$ python3 -q
>>> import numpy as np
>>> from numpy import linalg as LA
>>> np.set_printoptions(precision=2, suppress=True, linewidth=200, sign=" ")
>>> def tidy(a):
...     return np.round(a, 2) + 0
... 
>>> feats = np.load("data.npy")
>>> tidy(feats)
array([[ 0.03, -0.06, -0.09, -0.02, -0.11,  0.06, -0.06],
       [-0.06,  0.1 ,  0.17,  0.03,  0.19, -0.1 ,  0.1 ],
       [-0.09,  0.17,  0.28,  0.06,  0.32, -0.17,  0.17],
       [-0.02,  0.03,  0.06,  0.01,  0.06, -0.03,  0.03],
       [-0.11,  0.19,  0.32,  0.06,  0.37, -0.19,  0.19],
       [ 0.06, -0.1 , -0.17, -0.03, -0.19,  0.1 , -0.1 ],
       [-0.06,  0.1 ,  0.17,  0.03,  0.19, -0.1 ,  0.1 ]])
>>> vals, vecs = LA.eigh(feats)
>>> x0 = np.array([1, 0, -3, 2, 0, -2, -1])
>>> tidy(x0 @ feats @ x0 / (x0 @ x0)), tidy(vals[0]), vals[-1]
(np.float64(0.08), np.float64(0.0), np.float64(1.0))
>>> tidy(vecs * np.abs(vals) @ vecs.T)
array([[ 0.03, -0.06, -0.09, -0.02, -0.11,  0.06, -0.06],
       [-0.06,  0.1 ,  0.17,  0.03,  0.19, -0.1 ,  0.1 ],
       [-0.09,  0.17,  0.28,  0.06,  0.32, -0.17,  0.17],
       [-0.02,  0.03,  0.06,  0.01,  0.06, -0.03,  0.03],
       [-0.11,  0.19,  0.32,  0.06,  0.37, -0.19,  0.19],
       [ 0.06, -0.1 , -0.17, -0.03, -0.19,  0.1 , -0.1 ],
       [-0.06,  0.1 ,  0.17,  0.03,  0.19, -0.1 ,  0.1 ]])
>>> arr = np.loadtxt("x.csv", delimiter=",")
>>> arr
array([[ -1.,   3.,  -6.,   4.],
       [ -2.,   6., -12.,   8.],
       [ -2.,   7., -17.,  12.],
       [ -2.,   7., -20.,  15.]])
>>> np.allclose(arr @ arr.T, arr.T @ arr)
False
>>> print((arr - arr.T) / 2)
[[  0.    2.5  -2.    3. ]
 [ -2.5   0.   -9.5   0.5]
 [  2.    9.5   0.   16. ]
 [ -3.   -0.5 -16.    0. ]]
>>> arr @ arr
array([[ -1.,   1.,  -8.,   8.],
       [ -2.,   2., -16.,  16.],
       [ -2.,   1., -23.,  24.],
       [ -2.,   1., -32.,  33.]])
>>> tidy(np.sort(np.abs(LA.eigvals(arr))))
array([ 0.,  1.,  1.,  3.])
>>> np.allclose(arr, arr.T)
False
>>> U, s, Vh = LA.svd(arr)
>>> np.argmax(s[:-1] / (s[1:] + 1e-6)) + 1
np.int64(3)
>>> B = U[:, :3] @ np.diag(s[:3]) @ Vh[:3]
>>> tidy(LA.norm(arr - B, 2)), tidy(s[3])
(np.float64(0.0), np.float64(0.0))
>>> tidy(np.abs(arr - B).max())
np.float64(0.0)
>>> tidy(LA.norm(arr, 2))
np.float64(38.34)
>>> print(tidy(LA.norm(arr[1] - arr[3])))
10.68
>>> tidy(LA.norm(arr[1], 1)), tidy(LA.norm(arr[1], np.inf))
(np.float64(28.0), np.float64(12.0))
>>> tidy(LA.norm(arr, 1)), tidy(LA.norm(arr, np.inf))
(np.float64(55.0), np.float64(44.0))
>>> tidy(LA.norm(arr, axis=1))
array([  7.87,  15.75,  22.05,  26.04])
>>> tidy(LA.norm(arr, axis=0))
array([  3.61,  11.96,  29.48,  21.19])
>>> r = LA.matrix_rank(arr)
>>> print(r)
3
>>> ns = LA.svd(arr)[2][r:].T
>>> tidy(ns[:, 0] / ns[np.abs(ns[:, 0]).round(6).argmax(), 0])
array([ 1.,  1.,  1.,  1.])
>>> tidy(arr @ ns)
array([[ 0.],
       [ 0.],
       [ 0.],
       [ 0.]])
>>> print([int(LA.matrix_rank(arr[:i])) for i in range(1, len(arr) + 1)])
[1, 1, 2, 3]
>>> LA.matrix_rank(arr.T @ arr), LA.matrix_rank(arr @ arr.T)
(np.int64(3), np.int64(3))
>>> print(ns.shape)
(4, 1)
>>> m1 = np.load("block13.npy")
>>> m1
array([[ 4.11,  2.75, -0.64,  0.41],
       [ 2.79,  2.29, -2.89,  1.89],
       [ 1.33, -0.93,  2.1 , -4.24],
       [ 0.83,  1.62, -2.04,  4.18],
       [ 0.62,  0.29,  4.87,  0.91],
       [-3.21,  2.07,  3.2 ,  0.39],
       [ 0.24,  2.48, -3.58,  2.45],
       [-3.83, -0.18, -2.26, -2.28],
       [-2.59, -0.65, -3.96, -1.49],
       [-0.43,  2.81, -3.64,  1.92],
       [-2.96,  2.55, -2.23,  2.19],
       [-2.6 , -4.  , -0.73,  1.31],
       [ 3.59, -2.85, -1.57,  1.23],
       [ 0.53,  2.6 , -4.15,  0.85],
       [-1.  ,  0.09,  4.89, -0.18],
       [ 1.87, -2.27, -2.79,  2.93],
       [ 3.6 ,  2.24, -2.58, -0.64],
       [-3.07,  1.46,  3.5 ,  1.08],
       [ 1.37,  4.71,  0.95, -0.04],
       [ 4.82,  0.35, -0.96, -0.86],
       [ 2.83, -3.51,  2.04,  0.74],
       [-0.31,  3.06, -0.49,  3.91],
       [ 0.09,  0.47,  0.36, -4.96],
       [ 2.78,  0.18,  3.44,  2.33],
       [ 2.69,  4.08,  0.72, -0.75],
       [-2.28,  1.65, -3.6 , -2.02],
       [ 3.69, -1.11, -2.97,  1.14],
       [-4.42,  0.9 ,  0.82,  2.  ],
       [ 0.27,  3.94, -2.96, -0.8 ],
       [-0.66, -1.17,  0.89, -4.73],
       [-4.19, -0.82,  0.04, -2.61],
       [-4.45,  0.35,  1.58, -1.6 ],
       [-2.29,  3.94,  1.95, -0.66],
       [-3.64,  0.68, -1.16,  3.16],
       [ 3.49, -1.96,  1.72, -2.46],
       [ 2.75,  1.05, -3.75,  1.5 ]])
>>> B = m1 / np.sqrt((m1 ** 2).mean(axis=1, keepdims=True))
>>> tidy(B[20])
array([ 1.13, -1.4 ,  0.82,  0.3 ])
>>> tidy(LA.norm(B, axis=1))
array([ 2.,  2.,  2.,  2.,  2.,  2.,  2.,  2.,  2.,  2.,  2.,  2.,  2.,  2.,  2.,  2.,  2.,  2.,  2.,  2.,  2.,  2.,  2.,  2.,  2.,  2.,  2.,  2.,  2.,  2.,  2.,  2.,  2.,  2.,  2.,  2.])
>>> LA.matrix_rank(B) == LA.matrix_rank(m1)
np.True_
